% ipython --no-banner

In [1]: import numpy as np

In [2]: np.set_printoptions(precision=2, suppress=True, linewidth=120)

In [3]: def rd(a):
   ...:     return np.round(a, 2) + 0
   ...: 

In [4]: out = np.array([[5, 5], [0, 5]])

In [5]: m1 = np.kron(np.eye(2, dtype=int), out)

In [6]: m1
Out[6]: 
array([[5, 5, 0, 0],
       [0, 5, 0, 0],
       [0, 0, 5, 5],
       [0, 0, 0, 5]])

In [7]: # triangular, det is the product of the diagonal

In [8]: vals, vecs = np.linalg.eig(m1)

In [9]: rd(np.sort(np.linalg.eigvals(m1 @ m1)))
Out[9]: array([25., 25., 25., 25.])

In [10]: m1 @ vecs[:, 0] - vals[0] * vecs[:, 0]
Out[10]: array([0., 0., 0., 0.])

In [11]: print(rd(np.sort(np.linalg.eigvals(m1.T))))
[5. 5. 5. 5.]

In [12]: print(vals)
[5. 5. 5. 5.]

In [13]: np.prod(vals)
Out[13]: np.float64(625.0)

In [14]: (m1 != 0).astype(int)
Out[14]: 
array([[1, 1, 0, 0],
       [0, 1, 0, 0],
       [0, 0, 1, 1],
       [0, 0, 0, 1]])

In [15]: print(m1 @ m1)
[[25 50  0  0]
 [ 0 25  0  0]
 [ 0  0 25 50]
 [ 0  0  0 25]]

In [16]: print(np.flatnonzero(np.linalg.matrix_power((m1 != 0) + (m1.T != 0) + np.eye(4), 4)[2]))
[2 3]

In [17]: vec = np.array([1, 3, 1, 3])

In [18]: m1 @ (2 * vec)
Out[18]: array([40, 30, 40, 30])

In [19]: m1 @ np.ones(4)
Out[19]: array([10.,  5., 10.,  5.])

In [20]: m1 @ np.eye(4)[1]
Out[20]: array([5., 5., 0., 0.])

In [21]: (m1 @ vec).argmax()
Out[21]: np.int64(0)

In [22]: m1 * vec
Out[22]: 
array([[ 5, 15,  0,  0],
       [ 0, 15,  0,  0],
       [ 0,  0,  5, 15],
       [ 0,  0,  0, 15]])

In [23]: m1 @ vec
Out[23]: array([20, 15, 20, 15])

In [24]: np.linalg.norm(m1 @ vec) <= np.linalg.norm(m1, 2) * np.linalg.norm(vec) + 1e-9
Out[24]: np.True_

In [25]: Q = m1.astype(float).copy()

In [26]: for j in range(4):
    ...:     Q[:, j] -= Q[:, :j] @ (Q[:, :j].T @ Q[:, j])
    ...:     Q[:, j] /= np.linalg.norm(Q[:, j])
    ...: 

In [27]: Q
Out[27]: 
array([[1., 0., 0., 0.],
       [0., 1., 0., 0.],
       [0., 0., 1., 0.],
       [0., 0., 0., 1.]])

In [28]: Q.T @ m1
Out[28]: 
array([[5., 5., 0., 0.],
       [0., 5., 0., 0.],
       [0., 0., 5., 5.],
       [0., 0., 0., 5.]])

In [29]: out = np.array([[2, -2, 3], [5, -1, 3]])

In [30]: cent = np.kron(out, m1)

In [31]: print(rd(np.linalg.norm(cent, 2)), rd(np.linalg.norm(out, 2) * np.linalg.norm(m1, 2)))
56.54 56.54

In [32]: E = np.load("layer13.npy")

In [33]: print(E)
[[-18  27  27  18   0   0]
 [-16  24  24  16   0   0]]

In [34]: # column 2 repeats column 1

In [35]: np.argsort(-np.linalg.norm(E, axis=0).round(6), kind="stable")[:3]
Out[35]: array([1, 2, 0])

In [36]: np.linalg.matrix_rank(E, rtol=0.1)
Out[36]: np.int64(1)

In [37]: W0 = np.load("block9.npy")

In [38]: print(rd(W0))
[[-0.51 -0.26 -0.22  0.39 -0.08]
 [ 0.81 -0.37 -0.22  0.36  0.03]
 [-0.03 -0.08 -0.13 -0.25  0.94]
 [ 0.18  0.33 -0.55 -0.58 -0.27]
 [-0.06  0.57 -0.52  0.54  0.17]
 [-0.24 -0.59 -0.56 -0.17 -0.09]]

In [39]: # orthonormal columns

In [40]: rd(W0[1] @ W0[3])
Out[40]: np.float64(-0.07)

In [41]: print(rd(np.linalg.norm(W0, axis=1)))
[0.73 0.98 0.98 0.92 0.96 0.87]

In [42]: rd(np.linalg.norm(W0, 2))
Out[42]: np.float64(1.0)

In [43]: rd(np.linalg.norm(W0[1] - W0[3]))
Out[43]: np.float64(1.4)

In [44]: np.linalg.norm(W0, axis=1).argmax()
Out[44]: np.int64(2)

In [45]: rd(np.linalg.norm(W0, 1)), rd(np.linalg.norm(W0, np.inf))
Out[45]: (np.float64(2.29), np.float64(1.91))

In [46]: out = W0 / np.sqrt((W0 ** 2).mean(axis=1, keepdims=True))

In [47]: np.linalg.matrix_rank(out) == np.linalg.matrix_rank(W0)
Out[47]: np.True_

In [48]: rd(out[3])
Out[48]: array([ 0.43,  0.81, -1.33, -1.4 , -0.65])

In [49]: rd(np.linalg.norm(out, axis=1))
Out[49]: array([2.24, 2.24, 2.24, 2.24, 2.24, 2.24])

In [50]: Q, vecs = np.linalg.qr(W0[:, :1])[0], np.linalg.qr(W0[:, 1:])[0]

In [51]: s = np.linalg.svd(Q.T @ vecs, compute_uv=False)

In [52]: (s > 0.9).sum()
Out[52]: np.int64(0)

In [53]: rd(np.linalg.norm(Q @ Q.T - vecs @ vecs.T, 2))
Out[53]: np.float64(1.0)

In [54]: mat = np.load("case4.npy")

In [55]: mat
Out[55]: 
array([[ 0, -3,  1, -3, -3, -3],
       [ 0,  0, -3,  0,  0, -3],
       [ 0,  0,  0,  1, -1,  0],
       [ 0,  0,  0,  0, -3,  2],
       [ 0,  0,  0,  0,  0,  1],
       [ 0,  0,  0,  0,  0,  0]])

In [56]: Uu, s, Vh = np.linalg.svd(mat)

In [57]: rd(s)
Out[57]: array([6.26, 4.69, 2.94, 1.08, 0.29, 0.  ])

In [58]: out = Uu[:, :5] @ np.diag(s[:5]) @ Vh[:5]

In [59]: rd(np.abs(mat - out).max())
Out[59]: np.float64(0.0)

In [60]: print(np.linalg.matrix_rank(out))
5

In [61]: np.linalg.matrix_rank(mat, rtol=0.05)
Out[61]: np.int64(4)

In [62]: rd(out)
Out[62]: 
array([[ 0., -3.,  1., -3., -3., -3.],
       [ 0.,  0., -3.,  0.,  0., -3.],
       [ 0.,  0.,  0.,  1., -1.,  0.],
       [ 0.,  0.,  0.,  0., -3.,  2.],
       [ 0.,  0.,  0.,  0.,  0.,  1.],
       [ 0.,  0.,  0.,  0.,  0.,  0.]])

In [63]: mat @ mat
Out[63]: 
array([[ 0,  0,  9,  1,  8,  0],
       [ 0,  0,  0, -3,  3,  0],
       [ 0,  0,  0,  0, -3,  1],
       [ 0,  0,  0,  0,  0, -3],
       [ 0,  0,  0,  0,  0,  0],
       [ 0,  0,  0,  0,  0,  0]])

In [64]: [int(np.linalg.matrix_rank(np.linalg.matrix_power(mat, p))) for p in range(1, 7)]
Out[64]: [5, 4, 3, 2, 1, 0]

In [65]: np.prod(np.diag(mat)), rd(np.linalg.det(mat))
Out[65]: (np.int64(0), np.float64(0.0))

In [66]: A = np.array([[3, 6, 6], [6, 3, 6], [6, 6, 3]])

In [67]: np.einsum("ij,ji->", A, A)
Out[67]: np.int64(243)

In [68]: rd(np.linalg.eigvals(A).sum().real)
Out[68]: np.float64(9.0)

In [69]: rd(np.linalg.det(A[::-1]))
Out[69]: np.float64(-135.0)

In [70]: np.kron(np.eye(2, dtype=int), A)
Out[70]: 
array([[3, 6, 6, 0, 0, 0],
       [6, 3, 6, 0, 0, 0],
       [6, 6, 3, 0, 0, 0],
       [0, 0, 0, 3, 6, 6],
       [0, 0, 0, 6, 3, 6],
       [0, 0, 0, 6, 6, 3]])

In [71]: rd(np.linalg.eigvals(A))
Out[71]: array([-3., 15., -3.])

In [72]: np.einsum("ii->", A)
Out[72]: np.int64(9)

In [73]: np.linalg.norm(A, axis=1).argmax()
Out[73]: np.int64(0)

In [74]: rd(np.linalg.norm(A) ** 2 / np.linalg.norm(A, 2) ** 2)
Out[74]: np.float64(1.08)

In [75]: rd(np.linalg.norm(A, axis=1))
Out[75]: array([9., 9., 9.])

In [76]: rd(np.linalg.norm(A, 1)), rd(np.linalg.norm(A, np.inf))
Out[76]: (np.float64(15.0), np.float64(15.0))

In [77]: theta = np.deg2rad(36)

In [78]: feats = np.eye(4)

In [79]: feats[np.ix_([0, 1], [0, 1])] = [[np.cos(theta), -np.sin(theta)], [np.sin(theta), np.cos(theta)]]

In [80]: print(rd(feats))
[[ 0.81 -0.59  0.    0.  ]
 [ 0.59  0.81  0.    0.  ]
 [ 0.    0.    1.    0.  ]
 [ 0.    0.    0.    1.  ]]

In [81]: # orthonormal columns

In [82]: out = feats / np.sqrt((feats ** 2).mean(axis=1, keepdims=True))

In [83]: np.linalg.matrix_rank(feats - feats.mean(axis=1, keepdims=True))
Out[83]: np.int64(3)

In [84]: np.linalg.matrix_rank(out) == np.linalg.matrix_rank(feats)
Out[84]: np.True_

In [85]: proj = np.triu(np.array([[-5, -2, -5, -2], [2, 0, -1, -3], [3, -1, -3, -3], [4, 4, -4, 5]]), 1) + np.eye(4)

In [86]: out = proj @ feats @ np.linalg.inv(proj)

In [87]: rd(out)
Out[87]: 
array([[ -0.37,  -2.94,  -9.77, -40.86],
       [  0.59,   1.98,   3.92,  15.9 ],
       [  0.  ,   0.  ,   1.  ,   0.  ],
       [  0.  ,   0.  ,   0.  ,   1.  ]])

In [88]: rng = np.random.default_rng(38179)

In [89]: z = rng.permutation(4)

In [90]: out = feats[:, z] * rng.choice([-1, 1], 4)

In [91]: rd(out)
Out[91]: 
array([[ 0.81,  0.  ,  0.  ,  0.59],
       [ 0.59,  0.  ,  0.  , -0.81],
       [ 0.  ,  0.  ,  1.  ,  0.  ],
       [ 0.  ,  1.  ,  0.  ,  0.  ]])

In [92]: Uu, _, Vh = np.linalg.svd(feats.T @ out)

In [93]: rd(Uu @ Vh)
Out[93]: 
array([[ 1.,  0.,  0.,  0.],
       [ 0.,  0.,  0., -1.],
       [ 0.,  0.,  1.,  0.],
       [ 0.,  1.,  0.,  0.]])

In [94]: vec = np.array([5, -3, 5, 2])

In [95]: rd(np.linalg.norm(vec)), rd(np.linalg.norm(out @ vec))
Out[95]: (np.float64(7.94), np.float64(7.94))

In [96]: rd(np.linalg.det(out))
Out[96]: np.float64(1.0)

In [97]: [p for p in range(1, 25) if np.allclose(np.linalg.matrix_power(out, p), np.eye(4))]
Out[97]: []

In [98]: 4 - np.linalg.matrix_rank(out - np.eye(4), tol=1e-8)
Out[98]: np.int64(2)

In [99]: rd(np.abs(np.linalg.eigvals(out)))
Out[99]: array([1., 1., 1., 1.])

In [100]: K = np.loadtxt("a.csv", delimiter=",")

In [101]: K
Out[101]: 
array([[ 0., -1.,  0.,  1.,  1., -2., -2.],
       [ 0.,  0., -1.,  1., -2.,  1.,  0.],
       [ 0.,  0.,  0.,  0.,  2.,  2., -1.],
       [ 0.,  0.,  0.,  0.,  2.,  2.,  2.],
       [ 0.,  0.,  0.,  0.,  0.,  0.,  2.],
       [ 0.,  0.,  0.,  0.,  0.,  0.,  0.],
       [ 0.,  0.,  0.,  0.,  0.,  0.,  0.]])

In [102]: assert K == K.T
ValueError: The truth value of an array with more than one element is ambiguous. Use a.any() or a.all()


In [103]: (K - K.T) / 2
Out[103]: 
array([[ 0. , -0.5,  0. ,  0.5,  0.5, -1. , -1. ],
       [ 0.5,  0. , -0.5,  0.5, -1. ,  0.5,  0. ],
       [ 0. ,  0.5,  0. ,  0. ,  1. ,  1. , -0.5],
       [-0.5, -0.5,  0. ,  0. ,  1. ,  1. ,  1. ],
       [-0.5,  1. , -1. , -1. ,  0. ,  0. ,  1. ],
       [ 1. , -0.5, -1. , -1. ,  0. ,  0. ,  0. ],
       [ 1. ,  0. ,  0.5, -1. , -1. ,  0. ,  0. ]])

In [104]: print(np.trace(K))
0.0

In [105]: rd(np.linalg.det(K))
Out[105]: np.float64(0.0)

In [106]: K @ K
Out[106]: 
array([[ 0.,  0.,  1., -1.,  4.,  1.,  4.],
       [ 0.,  0.,  0.,  0.,  0.,  0., -1.],
       [ 0.,  0.,  0.,  0.,  0.,  0.,  4.],
       [ 0.,  0.,  0.,  0.,  0.,  0.,  4.],
       [ 0.,  0.,  0.,  0.,  0.,  0.,  0.],
       [ 0.,  0.,  0.,  0.,  0.,  0.,  0.],
       [ 0.,  0.,  0.,  0.,  0.,  0.,  0.]])

In [107]: print(np.allclose(K @ K.T, K.T @ K))
False
